$ python -q
>>> import numpy as np
>>> np.set_printoptions(precision=3, suppress=True, linewidth=200, legacy="1.25")
>>> m1 = np.array([[1.0, 1.0], [-2.0, 4.0]])
>>> t3 = np.stack([m1, -1 * m1, m1[::-1]])
>>> t3.shape
(3, 2, 2)
>>> np.linalg.norm(t3, axis=(1, 2))
array([4.69, 4.69, 4.69])
>>> B = m1[0, 0] * m1[1:] - np.outer(m1[1:, 0], m1[0])
>>> B
array([[0., 6.]])
>>> m1[:, 0] / m1[0, 0]
array([ 1., -2.])
>>> np.flatnonzero(~B.round(6).any(axis=1))
array([], dtype=int64)
>>> J = np.load("x.npy")
>>> J
array([[0.471, 0.529],
       [0.6  , 0.4  ]])
>>> np.round(np.linalg.det(J.T), 3)
-0.129
>>> round(np.linalg.eigvals(J).sum().real, 3)
0.871
>>> np.kron(np.eye(2, dtype=int), J)
array([[0.471, 0.529, 0.   , 0.   ],
       [0.6  , 0.4  , 0.   , 0.   ],
       [0.   , 0.   , 0.471, 0.529],
       [0.   , 0.   , 0.6  , 0.4  ]])
>>> np.linalg.matrix_power(J, 100)
array([[0.531, 0.469],
       [0.531, 0.469]])
>>> np.linalg.matrix_power(J, 2)
array([[0.539, 0.461],
       [0.523, 0.477]])
>>> np.sort(np.abs(np.linalg.eigvals(J)))[::-1]
array([1.   , 0.129])
>>> J @ np.ones(2)
array([1., 1.])
>>> p = np.eye(2)[1]
>>> for _ in range(4):
...     p = p @ J
...     print(p.round(3))
... 
[0.6 0.4]
[0.523 0.477]
[0.533 0.467]
[0.531 0.469]
>>> evals, vecs = np.linalg.eig(J)
>>> np.sort(np.linalg.eigvals(J @ J))
array([0.017, 1.   ])
>>> evals
array([ 1.   , -0.129])
>>> J @ vecs[:, 0] - evals[0] * vecs[:, 0]
array([0., 0.])
>>> np.sort(np.linalg.eigvals(J.T))
array([-0.129,  1.   ])
>>> np.sort(np.linalg.eigvals(np.linalg.inv(J)))
array([-7.752,  1.   ])
>>> np.round(np.prod(evals), 3)
-0.129
>>> feats = np.load("data.npy")
>>> feats
array([[3, 9, 9],
       [0, 0, 0],
       [2, 6, 6],
       [2, 6, 6]])
>>> ang = np.radians(180)
>>> r_ = np.eye(3)
>>> r_[0, 0] = r_[2, 2] = np.cos(ang)
>>> r_[0, 2], r_[2, 0] = -np.sin(ang), np.sin(ang)
>>> r_.round(3) + 0
array([[-1.,  0.,  0.],
       [ 0.,  1.,  0.],
       [ 0.,  0., -1.]])
>>> B = feats @ r_.T
>>> np.abs(B - feats).max(axis=0)
array([ 6.,  0., 18.])
>>> np.round(np.linalg.svd(feats, compute_uv=False), 3) + 0, np.round(np.linalg.svd(B, compute_uv=False), 3) + 0
(array([17.972,  0.   ,  0.   ]), array([17.972,  0.   ,  0.   ]))
>>> np.allclose(np.linalg.norm(feats, axis=1), np.linalg.norm(B, axis=1))
True
>>> round(np.linalg.det(r_), 3), np.trace(r_)
(1.0, -1.0)
>>> B
array([[-3.,  9., -9.],
       [ 0.,  0.,  0.],
       [-2.,  6., -6.],
       [-2.,  6., -6.]])
>>> np.unique(feats.round(6), axis=0).shape
(3, 3)
>>> np.linalg.lstsq(feats[:-1].T, feats[-1])[2]
1
>>> rank = np.linalg.matrix_rank(feats)
>>> rank
1
>>> null = np.linalg.svd(feats)[2][rank:].T
>>> null.shape
(3, 2)
>>> null @ null.T
array([[ 0.947, -0.158, -0.158],
       [-0.158,  0.526, -0.474],
       [-0.158, -0.474,  0.526]])
>>> [int(np.linalg.matrix_rank(np.delete(feats, i, axis=0))) for i in range(4)]
[1, 1, 1, 1]
>>> [int(np.linalg.matrix_rank(feats[:i])) for i in range(1, len(feats) + 1)]
[1, 1, 1, 1]
>>> np.allclose(feats @ null, 0)
True
>>> Uu, sv, Vt = np.linalg.svd(feats)
>>> sv.round(3) + 0
array([17.972,  0.   ,  0.   ])
>>> B = Uu[:, :1] @ np.diag(sv[:1]) @ Vt[:1]
>>> round(np.linalg.norm(feats - B) / np.linalg.norm(feats), 3)
0.0
>>> Uu, sv, Vt = np.linalg.svd(feats)
>>> vecs = Vt[:(sv > 1e-8).sum()]
>>> rng = np.random.default_rng(521)
>>> vec = feats[2] + 5 * feats[3] + rng.integers(2) * np.eye(3)[1]
>>> vec
array([12., 36., 36.])
>>> vecs.T @ vecs
array([[0.053, 0.158, 0.158],
       [0.158, 0.474, 0.474],
       [0.158, 0.474, 0.474]])
>>> np.diag(vecs.T @ vecs)
array([0.053, 0.474, 0.474])
>>> M = np.array([[-1.0, 2.0, 0.0], [2.0, 2.0, 2.0], [0.0, 2.0, 1.0]])
>>> M
array([[-1.,  2.,  0.],
       [ 2.,  2.,  2.],
       [ 0.,  2.,  1.]])
>>> vec = np.array([2, 1])
>>> target = m1 @ vec
>>> target
array([3., 0.])
>>> np.linalg.solve(m1, m1[:, 1])
array([-0.,  1.])
>>> np.linalg.solve(m1.T, m1[1])
array([0., 1.])
>>> np.linalg.solve(m1, 3 * target)
array([6., 3.])
>>> Uu, sv, Vt = np.linalg.svd(feats, full_matrices=False)
>>> sv.round(3) + 0
array([17.972,  0.   ,  0.   ])
>>> np.round(sv / sv[0], 3) + 0
array([1., 0., 0.])
>>> (sv > 1e-8).sum()
1
>>> Uu.shape, sv.shape, Vt.shape
((4, 3), (3,), (3, 3))
